>>> import numpy as np
>>> np.set_printoptions(precision=2, suppress=True, linewidth=160, sign=" ")
>>> tidy = lambda a: np.round(a, 2) + 0
>>> F = np.load("layer9.npy")
>>> F
array([[ -0.2,  -0.4,   0. ],
       [  1. ,   0.6, -22. ]])
>>> # row 1 dominates
>>> u, r1 = F[1], F[0]
>>> u @ r1
np.float64(-0.44)
>>> pr = (u @ r1) / (u @ u) * u
>>> np.outer(u, r1)
array([[-0.2 , -0.4 ,  0.  ],
       [-0.12, -0.24,  0.  ],
       [ 4.4 ,  8.8 , -0.  ]])
>>> (r1 - pr) @ u
np.float64(0.0)
>>> tidy(pr)
array([ 0.  ,  0.  ,  0.02])
>>> t3 = np.stack([F, -2 * F, F[::-1]])
>>> tidy(np.linalg.norm(t3, axis=(1, 2)))
array([ 22.04,  44.07,  22.04])
>>> np.einsum("bij,cij->bc", t3, t3)
array([[ 485.56, -971.12,   -0.88],
       [-971.12, 1942.24,    1.76],
       [  -0.88,    1.76,  485.56]])
>>> np.linalg.matrix_rank(t3)
array([ 2,  2,  2])
>>> np.linalg.matrix_rank(t3.reshape(3, -1))
np.int64(2)
>>> other = np.array([[2, 1, 3], [4, 5, 6], [4, 7, 1]])
>>> np.einsum("ik,kj->ij", F, other)
array([[  -2. ,   -2.2,   -3. ],
       [ -83.6, -150. ,  -15.4]])
>>> tidy(np.einsum("ij,ij->i", F, F))
array([   0.2 ,  485.36])
>>> np.linalg.matrix_rank(F @ other)
np.int64(2)
>>> tidy(np.einsum("ij->j", F))
array([  0.8,   0.2, -22. ])
>>> np.linalg.cond(F) > 100
np.False_
>>> tidy(np.linalg.norm(F, 2) / np.linalg.norm(F))
np.float64(1.0)
>>> [round(float(x), 2) for x in np.linalg.svd(F, compute_uv=False)[:3]]
[22.03, 0.45]
>>> rng = np.random.default_rng(47)
>>> other = F + rng.integers(-2, 3, (2, 1)) @ rng.integers(-2, 3, (1, 3))
>>> other
array([[ -0.2,  -2.4,   0. ],
       [  1. ,   1.6, -22. ]])
>>> tidy(np.linalg.svd(other - F, compute_uv=False))
array([ 2.24,  0.  ])
>>> np.abs(other - F).sum(axis=1)
array([ 2.,  1.])
>>> mat = np.load("test12.npy")
>>> mat
array([[ 4,  0,  0,  0],
       [ 0,  5,  0,  0],
       [ 0,  0,  5,  0],
       [ 0,  0,  0,  3]])
>>> t3 = np.stack([mat, 3 * mat, mat[::-1]])
>>> np.linalg.matrix_rank(t3.reshape(3, -1))
np.int64(2)
>>> t3.sum(axis=0)
array([[ 16,   0,   0,   3],
       [  0,  20,   5,   0],
       [  0,   5,  20,   0],
       [  4,   0,   0,  12]])
>>> tidy(np.linalg.det(t3))
array([   300.,  24300.,    300.])
>>> t3.shape
(3, 4, 4)
>>> tidy(np.linalg.norm(t3, axis=(1, 2)))
array([  8.66,  25.98,   8.66])
>>> np.einsum("bij,cij->bc", t3, t3)
array([[  75,  225,    0],
       [ 225,  675,    0],
       [   0,    0,   75]])
>>> U, sig, VT = np.linalg.svd(F)
>>> tidy(sig)
array([ 22.03,   0.45])
>>> other = U[:, :1] @ np.diag(sig[:1]) @ VT[:1]
>>> tidy(np.linalg.norm(F - other, 2)), tidy(sig[1])
(np.float64(0.45), np.float64(0.45))
>>> tidy(np.linalg.norm(F - other) / np.linalg.norm(F))
np.float64(0.02)
